% ipython --no-banner

In [1]: import numpy as np

In [2]: np.set_printoptions(precision=1, suppress=True, linewidth=140)

In [3]: J = np.load("case4.npy")

In [4]: J
Out[4]: 
array([[-0.6, -0.1,  1.2, -0.7, -0.3],
       [-0.4, -0.2, -0.5, -0.6,  0.1],
       [ 1.9,  0.8,  2.5,  2.9, -0.4],
       [ 0.2,  0.1,  0.4,  0.3, -0.1]])

In [5]: U, sv, Vt = np.linalg.svd(J)

In [6]: sv.round(1) + 0
Out[6]: array([4.5, 1.6, 0. , 0. ])

In [7]: np.argmax(sv[:-1] / (sv[1:] + 1e-6)) + 1
Out[7]: np.int64(2)

In [8]: out = U[:, :2] @ np.diag(sv[:2]) @ Vt[:2]

In [9]: np.round(np.linalg.norm(J - out) / np.linalg.norm(J), 1)
Out[9]: np.float64(0.0)

In [10]: out
Out[10]: 
array([[-0.6, -0.1,  1.2, -0.7, -0.3],
       [-0.4, -0.2, -0.5, -0.6,  0.1],
       [ 1.9,  0.8,  2.5,  2.9, -0.4],
       [ 0.2,  0.1,  0.4,  0.3, -0.1]])

In [11]: np.linalg.matrix_rank(out)
Out[11]: np.int64(2)

In [12]: np.round(np.abs(J - out).max(), 1)
Out[12]: np.float64(0.0)

In [13]: r0, r1 = J[1], J[0]

In [14]: round(r0 @ r0, 1)
Out[14]: np.float64(0.8)

In [15]: round(r0 @ r1, 1)
Out[15]: np.float64(0.1)

In [16]: p = (r0 @ r1) / (r0 @ r0) * r0

In [17]: p.round(1) + 0
Out[17]: array([ 0. ,  0. ,  0. , -0.1,  0. ])

In [18]: np.round(np.outer(r0, r1), 1) + 0
Out[18]: 
array([[ 0.3,  0. , -0.5,  0.3,  0.1],
       [ 0.1,  0. , -0.2,  0.1,  0. ],
       [ 0.3,  0.1, -0.6,  0.4,  0.1],
       [ 0.4,  0.1, -0.8,  0.4,  0.2],
       [-0.1,  0. ,  0.1, -0.1,  0. ]])

In [19]: np.round(np.linalg.norm(r0 + r1) ** 2 + np.linalg.norm(r0 - r1) ** 2, 1)
Out[19]: np.float64(6.8)
